$ python3 -q
>>> import numpy as np
>>> from numpy import linalg as LA
>>> np.set_printoptions(suppress=True, linewidth=160)
>>> rng = np.random.default_rng(467745)
>>> M = rng.normal(size=(21, 3))
>>> M = 10 * M / LA.norm(M, axis=1, keepdims=True)
>>> print(M.round(1))
[[  5.7   7.2  -3.9]
 [  1.9  -8.6   4.6]
 [ -0.2  -0.6 -10. ]
 [  4.2   0.1  -9.1]
 [ -5.    7.5   4.4]
 [  3.9   9.   -2.1]
 [ -6.3  -4.7   6.1]
 [ -0.1  -6.7  -7.4]
 [ -8.2  -3.3   4.6]
 [ -0.9  -8.9   4.5]
 [ -8.7  -2.6   4.1]
 [  5.3   1.7  -8.3]
 [  9.5  -2.1   2.2]
 [  1.4  -1.6  -9.8]
 [ -7.    1.9  -6.8]
 [  3.2   5.5  -7.7]
 [ -3.6  -0.1   9.3]
 [  2.7  -1.9   9.4]
 [  7.6  -5.6   3.3]
 [  5.6   6.8  -4.8]
 [ -3.9   7.9  -4.8]]
>>> def softmax(z):
...     e = np.exp(z - z.max(axis=-1, keepdims=True))
...     return e / e.sum(axis=-1, keepdims=True)
... 
>>> print(np.round(softmax(M).sum(axis=1), 1))
[1. 1. 1. 1. 1. 1. 1. 1. 1. 1. 1. 1. 1. 1. 1. 1. 1. 1. 1. 1. 1.]
>>> print(np.round(softmax(M[14] + -2), 1) + 0)
[0. 1. 0.]
>>> scores = M @ M.T / np.sqrt(3)
>>> print(np.round(softmax(scores)[14] @ M, 1))
[-7.   1.9 -6.8]
>>> print(softmax(scores).round(6).argmax(axis=1))
[ 0  1  2  3  4  5  6  7  8  9 10 11 12 13 14 15 16 17 18 19 20]
>>> A2 = np.array([[2, 2, 1], [1, 1, 2], [0, 2, 0], [1, 2, 2], [1, 0, 2]])
>>> cent = np.array([[0, 4, 2, 5, 1], [1, 3, 2, 0, 3], [3, 0, 2, 2, 5]])
>>> X = A2 @ cent + 0.3 * rng.normal(size=(5, 5))
>>> print(X.round(1))
[[ 5.4 14.2  9.7 11.9 13.3]
 [ 6.4  7.4  7.8  9.  14. ]
 [ 1.9  5.8  4.4  0.2  6.2]
 [ 8.2 10.5 10.2  9.  17. ]
 [ 6.1  3.8  5.7  9.4 11.4]]
>>> x0 = np.array([0, 0, 2])
>>> print(np.sign((M @ x0).round(6)))
[-1.  1. -1. -1.  1. -1.  1. -1.  1.  1.  1. -1.  1. -1. -1. -1.  1.  1.  1. -1. -1.]
>>> print(LA.norm(M @ x0) <= LA.norm(M, 2) * LA.norm(x0) + 1e-9)
True
>>> print((M @ x0).argmax())
17
>>> print(np.round(M @ np.eye(3)[1], 1))
[ 7.2 -8.6 -0.6  0.1  7.5  9.  -4.7 -6.7 -3.3 -8.9 -2.6  1.7 -2.1 -1.6  1.9  5.5 -0.1 -1.9 -5.6  6.8  7.9]
>>> gram = np.cov(M, rowvar=False)
>>> print(np.round(M.std(axis=0), 1))
[5.3 5.4 6.5]
>>> Ac = M - M.mean(axis=0)
>>> evecs = LA.svd(Ac)[2][:1]
>>> A2 = Ac - Ac @ evecs.T @ evecs
>>> print(np.round(np.diag(evecs.T @ evecs), 1))
[0.1 0.2 0.7]
>>> print(np.round(np.cov(Ac @ evecs.T, rowvar=False), 1))
55.6
>>> Ac = (M - M.mean(axis=0)) / M.std(axis=0)
>>> print(np.round(Ac.std(axis=0), 1))
[1. 1. 1.]
>>> coef = LA.lstsq(np.delete(Ac, 1, axis=1), Ac[:, 1])[0]
>>> print(round(float(1 - np.var(Ac[:, 1] - np.delete(Ac, 1, axis=1) @ coef)), 1))
0.1
>>> data = np.array([[-0.9, -1.0, 1.0, 0.0, -1.0],
...     [-2.0, 0.1, -1.0, -1.0, -1.0],
...     [2.0, 0.0, 1.1, 2.0, -1.0],
...     [-2.0, 2.0, 0.0, -1.9, -1.0],
...     [-1.0, -1.0, 1.0, 0.0, -0.9]])
>>> x0 = np.array([1, 1, 0, 0, 0])
>>> a = np.maximum(data @ x0, 0)
>>> print(np.maximum(data @ (3 * x0), 0))
[0. 0. 6. 0. 0.]
>>> print(data * (a > 1e-9)[:, None])
[[-0.  -0.   0.   0.  -0. ]
 [-0.   0.  -0.  -0.  -0. ]
 [ 2.   0.   1.1  2.  -1. ]
 [-0.   0.   0.  -0.  -0. ]
 [-0.  -0.   0.   0.  -0. ]]
>>> print(LA.matrix_rank(data, rtol=0.1))
4
>>> print([round(float(x), 1) for x in LA.svd(data, compute_uv=False)[:3]])
[4.9, 2.8, 2.1]
>>> A2 = np.array([[0, -4], [-3, 4], [3, 3], [0, 5], [5, -2]])
>>> print(np.round(np.einsum("ij,ij->i", data, data), 1))
[ 3.8  7.  10.2 12.6  3.8]
>>> print(np.round(data @ A2, 1))
[[  1.    4.6]
 [ -8.3   2.4]
 [ -1.7   7.3]
 [-11.    8.5]
 [  1.5   4.8]]
>>> print(np.round(np.einsum("ik,kj->ji", data, A2), 1))
[[  1.   -8.3  -1.7 -11.    1.5]
 [  4.6   2.4   7.3   8.5   4.8]]
>>> print(np.vstack([data, A2.T]).shape)
(7, 5)
>>> print(LA.matrix_rank(np.vstack([data, A2.T])))
5
>>> print(np.round(A2.T @ data.T, 1))
[[  1.   -8.3  -1.7 -11.    1.5]
 [  4.6   2.4   7.3   8.5   4.8]]
>>> Uu, sig, Vh = LA.svd(data, full_matrices=False)
>>> print(np.abs(Uu[:, 0]).round(6).argmax())
3
>>> print(np.round(np.cumsum(sig ** 2) / np.sum(sig ** 2), 1))
[0.6 0.9 1.  1.  1. ]
>>> print(np.round(Vh @ Vh.T, 1) + 0)
[[1. 0. 0. 0. 0.]
 [0. 1. 0. 0. 0.]
 [0. 0. 1. 0. 0.]
 [0. 0. 0. 1. 0.]
 [0. 0. 0. 0. 1.]]
>>> print(np.round(np.abs(Vh[0]), 1))
[0.7 0.2 0.2 0.6 0.2]
>>> print(np.round(LA.norm(data[3] - data[4]), 1))
3.8
>>> print(round(float(LA.norm(data, "nuc")), 1))
11.0
>>> print(data[3] @ data[4])
0.9
>>> print(np.round(LA.norm(data[3], 1), 1), round(float(LA.norm(data[3], np.inf)), 1))
6.9 2.0
>>> print(np.round(LA.norm(data) ** 2 / LA.norm(data, 2) ** 2, 1))
1.6
